$ ipython --no-banner

In [1]: import numpy as np

In [2]: np.set_printoptions(precision=4, suppress=True, linewidth=100, floatmode="fixed")

In [3]: def tidy(a):
   ...:     return np.round(a, 4) + 0
   ...: 

In [4]: X = np.load("test15.npy")

In [5]: print(X)
[[ -0.4000  -0.2000  -0.2000  13.0000   1.4000   0.8000]
 [ -0.2000   0.6000   0.5000   4.0000  -1.1000  -0.2000]
 [  1.5000  -0.2000   1.6000  20.0000  -1.4000   1.4000]
 [ -0.3000   0.8000  -0.1000  -8.0000  -0.9000  -0.1000]
 [  0.6000   0.5000  -0.2000 -26.0000  -2.1000   1.4000]
 [ -1.9000  -0.7000   1.1000  -3.0000  -0.1000  -1.2000]]

In [6]: # column 3 dominates

In [7]: Uu, sv, vt = np.linalg.svd(X)

In [8]: print(np.argmax(sv[:-1] / (sv[1:] + 1e-6)) + 1)
5

In [9]: out = Uu[:, :5] @ np.diag(sv[:5]) @ vt[:5]

In [10]: print(np.linalg.matrix_rank(out))
5

In [11]: print(tidy(np.abs(X - out).max()))
0.047

In [12]: print(np.linalg.matrix_rank(X, rtol=0.1))
2

In [13]: print(np.linalg.cond(X) > 100)
True

In [14]: print(np.argsort(-np.linalg.norm(X, axis=0).round(6), kind="stable")[:3])
[3 4 0]

In [15]: f = np.array([1, -7, -4, 6, 7, -8, -2]) + 0.5

In [16]: F = np.eye(7) - 2 * np.outer(f, f) / (f @ f)

In [17]: print(tidy(F))
[[ 0.9789  0.0912  0.0491 -0.0912 -0.1053  0.1053  0.0211]
 [ 0.0912  0.6047 -0.2129  0.3953  0.4561 -0.4561 -0.0912]
 [ 0.0491 -0.2129  0.8854  0.2129  0.2456 -0.2456 -0.0491]
 [-0.0912  0.3953  0.2129  0.6047 -0.4561  0.4561  0.0912]
 [-0.1053  0.4561  0.2456 -0.4561  0.4737  0.5263  0.1053]
 [ 0.1053 -0.4561 -0.2456  0.4561  0.5263  0.4737 -0.1053]
 [ 0.0211 -0.0912 -0.0491  0.0912  0.1053 -0.1053  0.9789]]

In [18]: # equal to its transpose

In [19]: print(tidy(np.linalg.matrix_power(F, 3)))
[[ 0.9789  0.0912  0.0491 -0.0912 -0.1053  0.1053  0.0211]
 [ 0.0912  0.6047 -0.2129  0.3953  0.4561 -0.4561 -0.0912]
 [ 0.0491 -0.2129  0.8854  0.2129  0.2456 -0.2456 -0.0491]
 [-0.0912  0.3953  0.2129  0.6047 -0.4561  0.4561  0.0912]
 [-0.1053  0.4561  0.2456 -0.4561  0.4737  0.5263  0.1053]
 [ 0.1053 -0.4561 -0.2456  0.4561  0.5263  0.4737 -0.1053]
 [ 0.0211 -0.0912 -0.0491  0.0912  0.1053 -0.1053  0.9789]]

In [20]: assert F == F.T
Traceback (most recent call last):
  Cell In[20], line 1
    assert F == F.T
ValueError: The truth value of an array with more than one element is ambiguous. Use a.any() or a.all()


In [21]: print(tidy(np.linalg.det(F)))
-1.0

In [22]: print(np.trace(F))
5.0

In [23]: print(np.allclose(F, F.T))
True

In [24]: print(np.allclose(F @ F.T, F.T @ F))
True

In [25]: print(tidy((F + F.T) / 2))
[[ 0.9789  0.0912  0.0491 -0.0912 -0.1053  0.1053  0.0211]
 [ 0.0912  0.6047 -0.2129  0.3953  0.4561 -0.4561 -0.0912]
 [ 0.0491 -0.2129  0.8854  0.2129  0.2456 -0.2456 -0.0491]
 [-0.0912  0.3953  0.2129  0.6047 -0.4561  0.4561  0.0912]
 [-0.1053  0.4561  0.2456 -0.4561  0.4737  0.5263  0.1053]
 [ 0.1053 -0.4561 -0.2456  0.4561  0.5263  0.4737 -0.1053]
 [ 0.0211 -0.0912 -0.0491  0.0912  0.1053 -0.1053  0.9789]]

In [26]: t3 = np.stack([F, 4 * F, F[::-1]])

In [27]: print(np.linalg.matrix_rank(t3))
[7 7 7]

In [28]: print(t3.shape)
(3, 7, 7)

In [29]: K = np.loadtxt("dump.csv", delimiter=",")

In [30]: print(K)
[[  82.0000   -7.0000    0.0000   21.0000  -40.0000  -35.0000    6.0000]
 [  -7.0000  164.0000  -10.0000   14.0000   87.0000  -71.0000  113.0000]
 [   0.0000  -10.0000  211.0000  127.0000   88.0000   -6.0000 -110.0000]
 [  21.0000   14.0000  127.0000  151.0000   36.0000 -117.0000   13.0000]
 [ -40.0000   87.0000   88.0000   36.0000  173.0000  -19.0000   13.0000]
 [ -35.0000  -71.0000   -6.0000 -117.0000  -19.0000  196.0000 -151.0000]
 [   6.0000  113.0000 -110.0000   13.0000   13.0000 -151.0000  202.0000]]

In [31]: # equal to its transpose

In [32]: Uu, sv, vt = np.linalg.svd(K, full_matrices=False)

In [33]: print(tidy(np.cumsum(sv ** 2) / np.sum(sv ** 2)))
[0.5092 0.8665 0.9847 0.9964 1.0000 1.0000 1.0000]

In [34]: print(tidy(Uu.T @ Uu))
[[1.0000 0.0000 0.0000 0.0000 0.0000 0.0000 0.0000]
 [0.0000 1.0000 0.0000 0.0000 0.0000 0.0000 0.0000]
 [0.0000 0.0000 1.0000 0.0000 0.0000 0.0000 0.0000]
 [0.0000 0.0000 0.0000 1.0000 0.0000 0.0000 0.0000]
 [0.0000 0.0000 0.0000 0.0000 1.0000 0.0000 0.0000]
 [0.0000 0.0000 0.0000 0.0000 0.0000 1.0000 0.0000]
 [0.0000 0.0000 0.0000 0.0000 0.0000 0.0000 1.0000]]

In [35]: print(tidy(sv))
[460.8846 386.0565 222.0299  69.8934  38.6289   1.5068   0.0000]

In [36]: print(tidy(np.sqrt((sv ** 2).sum())), tidy(np.linalg.norm(K)))
645.8568 645.8568

In [37]: print((sv > 1e-8).sum())
6

In [38]: print(tidy(np.abs(vt[0])))
[0.0486 0.4369 0.0423 0.2774 0.2121 0.5901 0.5786]

In [39]: print(np.allclose(Uu * sv @ vt, K))
True

In [40]: rk = np.linalg.matrix_rank(K)

In [41]: print(rk)
6

In [42]: null = np.linalg.svd(K)[2][rk:].T

In [43]: print([int(np.linalg.matrix_rank(K[:i])) for i in range(1, len(K) + 1)])
[1, 2, 3, 4, 5, 6, 6]

In [44]: print([int(np.linalg.matrix_rank(np.delete(K, i, axis=0))) for i in range(7)])
[6, 6, 6, 6, 6, 6, 6]

In [45]: print([int(np.linalg.matrix_rank(K[:, :j + 1])) for j in range(7)])
[1, 2, 3, 4, 5, 6, 6]

In [46]: x0 = np.array([3, 2, 1, 2, 1, 3, 1])

In [47]: print(tidy(np.linalg.inv(F)))
[[ 0.9789  0.0912  0.0491 -0.0912 -0.1053  0.1053  0.0211]
 [ 0.0912  0.6047 -0.2129  0.3953  0.4561 -0.4561 -0.0912]
 [ 0.0491 -0.2129  0.8854  0.2129  0.2456 -0.2456 -0.0491]
 [-0.0912  0.3953  0.2129  0.6047 -0.4561  0.4561  0.0912]
 [-0.1053  0.4561  0.2456 -0.4561  0.4737  0.5263  0.1053]
 [ 0.1053 -0.4561 -0.2456  0.4561  0.5263  0.4737 -0.1053]
 [ 0.0211 -0.0912 -0.0491  0.0912  0.1053 -0.1053  0.9789]]

In [48]: print(tidy(np.linalg.norm(x0)), tidy(np.linalg.norm(F @ x0)))
5.3852 5.3852

In [49]: print([p for p in range(1, 25) if np.allclose(np.linalg.matrix_power(F, p), np.eye(7))])
[2, 4, 6, 8, 10, 12, 14, 16, 18, 20, 22, 24]

In [50]: print(tidy(np.sort(np.abs(np.degrees(np.angle(np.linalg.eigvals(F)))))))
[  0.0000   0.0000   0.0000   0.0000   0.0000   0.0000 180.0000]

In [51]: print(tidy(np.linalg.det(F)))
-1.0

In [52]: print(7 - np.linalg.matrix_rank(F - np.eye(7), tol=1e-8))
6

In [53]: print(tidy(np.abs(np.linalg.eigvals(F))))
[1.0000 1.0000 1.0000 1.0000 1.0000 1.0000 1.0000]

In [54]: rng = np.random.default_rng(59856)

In [55]: labels = rng.permutation(7)

In [56]: print(labels)
[5 0 1 2 6 3 4]

In [57]: out = K[labels][:, labels]

In [58]: print(np.diag(out))
[196.0000  82.0000 164.0000 211.0000 202.0000 151.0000 173.0000]

In [59]: print(tidy(np.linalg.det(out)), tidy(np.linalg.det(K[labels])))
0.0026 0.0023

In [60]: print(np.trace(out))
1179.0

In [61]: data = np.load("case6.npy")

In [62]: print(tidy(data))
[[ 1.0000  0.0000  0.0000  0.0000]
 [ 0.0000  1.0000  0.0000  0.0000]
 [ 0.0000  0.0000  0.9659  0.2588]
 [ 0.0000  0.0000 -0.2588  0.9659]]

In [63]: # keeps lengths

In [64]: proj = np.triu(np.array([[0, 2, 1, 3], [3, 5, 2, 1], [-3, 1, -3, 1], [-5, -1, 1, 4]]), 1) + np.eye(4)

In [65]: out = proj @ data @ np.linalg.inv(proj)

In [66]: print(tidy(proj @ data - data @ proj))
[[ 0.0000  0.0000 -0.8105  0.1566]
 [ 0.0000  0.0000 -0.3270  0.4836]
 [ 0.0000  0.0000 -0.2588  0.0000]
 [ 0.0000  0.0000  0.0000  0.2588]]

In [67]: print(tidy(np.linalg.det(out)))
1.0

In [68]: f = np.array([3, 0, 1, 5])

In [69]: out = data + np.outer(f, np.eye(4)[2])

In [70]: print(tidy(out))
[[1.0000 0.0000 3.0000 0.0000]
 [0.0000 1.0000 0.0000 0.0000]
 [0.0000 0.0000 1.9659 0.2588]
 [0.0000 0.0000 4.7412 0.9659]]

In [71]: print(tidy(np.linalg.det(out) / np.linalg.det(data)), tidy(1 + np.linalg.solve(data, f)[2]))
0.6718 0.6718

In [72]: x0 = np.array([0, 0, 3, 1])

In [73]: print((out @ x0).argmax())
3

In [74]: print(tidy(out @ (2 * x0)))
[18.0000  0.0000 12.3132 30.3789]

In [75]: print(np.linalg.norm(out @ x0) <= np.linalg.norm(out, 2) * np.linalg.norm(x0) + 1e-9)
True

In [76]: print(out @ np.eye(4)[1])
[0.0000 1.0000 0.0000 0.0000]

In [77]: print(tidy(out * x0))
[[ 0.0000  0.0000  9.0000  0.0000]
 [ 0.0000  0.0000  0.0000  0.0000]
 [ 0.0000  0.0000  5.8978  0.2588]
 [ 0.0000  0.0000 14.2235  0.9659]]

In [78]: print(tidy(np.einsum("ij,j->i", out, x0)))
[ 9.0000  0.0000  6.1566 15.1895]

In [79]: print(np.sign((out @ x0).round(6)))
[1.0000 0.0000 1.0000 1.0000]

In [80]: print(tidy(np.linalg.det(data)))
1.0

In [81]: print(np.flatnonzero(np.linalg.matrix_power((data != 0) + (data.T != 0) + np.eye(4), 4)[3]))
[2 3]

In [82]: print((np.linalg.matrix_power((data != 0) + (data.T != 0) + np.eye(4), 4) > 0).astype(int))
[[1 0 0 0]
 [0 1 0 0]
 [0 0 1 1]
 [0 0 1 1]]

In [83]: print(tidy(np.sort(np.linalg.eigvals(data).real)))
[0.9659 0.9659 1.0000 1.0000]
